>>> import numpy as np
>>> from numpy import linalg as LA
>>> np.set_printoptions(precision=2, suppress=True, linewidth=160, sign=" ")
>>> rnd = lambda a: np.round(a, 2) + 0
>>> J = np.load("block11.npy")
>>> J
array([[ 0,  0, -3],
       [ 0, -3,  2],
       [ 0,  0,  0]])
>>> # rows and columns are dependent
>>> r = LA.matrix_rank(J)
>>> r
np.int64(2)
>>> N = LA.svd(J)[2][r:].T
>>> [int(LA.matrix_rank(np.delete(J, i, axis=0))) for i in range(3)]
[1, 1, 2]
>>> np.allclose(J @ N, 0)
True
>>> N @ N.T
array([[ 1.,  0.,  0.],
       [ 0.,  0.,  0.],
       [ 0.,  0.,  0.]])
>>> rng = np.random.default_rng(91597)
>>> lab = rng.permutation(3)
>>> lab
array([ 0,  1,  2])
>>> other = J[lab][:, lab]
>>> other
array([[ 0,  0, -3],
       [ 0, -3,  2],
       [ 0,  0,  0]])
>>> rnd(np.sort(np.abs(LA.eigvals(other))))
array([ 0.,  0.,  3.])
>>> np.allclose(other, J)
True
>>> np.trace(other)
np.int64(-3)
>>> rnd(LA.det(other)), rnd(LA.det(J[lab]))
(np.float64(0.0), np.float64(0.0))
>>> np.einsum("ii->", other)
np.int64(-3)
>>> rnd(LA.det(other.T))
np.float64(0.0)
>>> Uu, sv, VT = LA.svd(J)
>>> rnd(sv)
array([ 4.16,  2.16,  0.  ])
>>> np.argmax(sv[:-1] / (sv[1:] + 1e-6)) + 1
np.int64(2)
>>> other = Uu[:, :2] @ np.diag(sv[:2]) @ VT[:2]
>>> rnd(LA.norm(J - other, 2)), sv[2]
(np.float64(0.0), np.float64(0.0))
>>> rnd(np.abs(J - other).max())
np.float64(0.0)
>>> rnd(LA.norm(J - other) / LA.norm(J))
np.float64(0.0)
>>> LA.matrix_rank(other)
np.int64(2)
>>> A = np.load("layer4.npy")
>>> A
array([[ 0., -3., -2.,  0.],
       [ 4.,  3.,  1.,  0.],
       [ 3.,  5.,  5.,  0.],
       [ 0.,  0.,  0.,  4.]])
>>> # 2 blocks once reordered
>>> cov = A.T @ A
>>> rnd(LA.eigvalsh(cov)[::-1])
array([ 88.26,  16.  ,   8.63,   1.1 ])
>>> LA.matrix_rank(cov)
np.int64(4)
>>> np.trace(cov), (A ** 2).sum()
(np.float64(114.0), np.float64(114.0))
>>> cov
array([[ 25.,  27.,  19.,   0.],
       [ 27.,  43.,  34.,   0.],
       [ 19.,  34.,  30.,   0.],
       [  0.,   0.,   0.,  16.]])
>>> np.allclose(cov, cov.T)
True
>>> mat = np.array([[0, 5, 8], [-5, 0, 2], [-8, -2, 0]])
>>> # antisymmetric, zero diagonal
>>> P = np.triu(np.array([[1, 0, -3], [2, -1, -3], [-2, 2, 1]]), 1) + np.eye(3)
>>> other = P @ mat @ LA.inv(P)
>>> LA.matrix_rank(other)
np.int64(2)
>>> rnd(LA.det(other))
np.float64(0.0)
>>> np.trace(other), np.trace(mat)
(np.float64(0.0), np.int64(0))
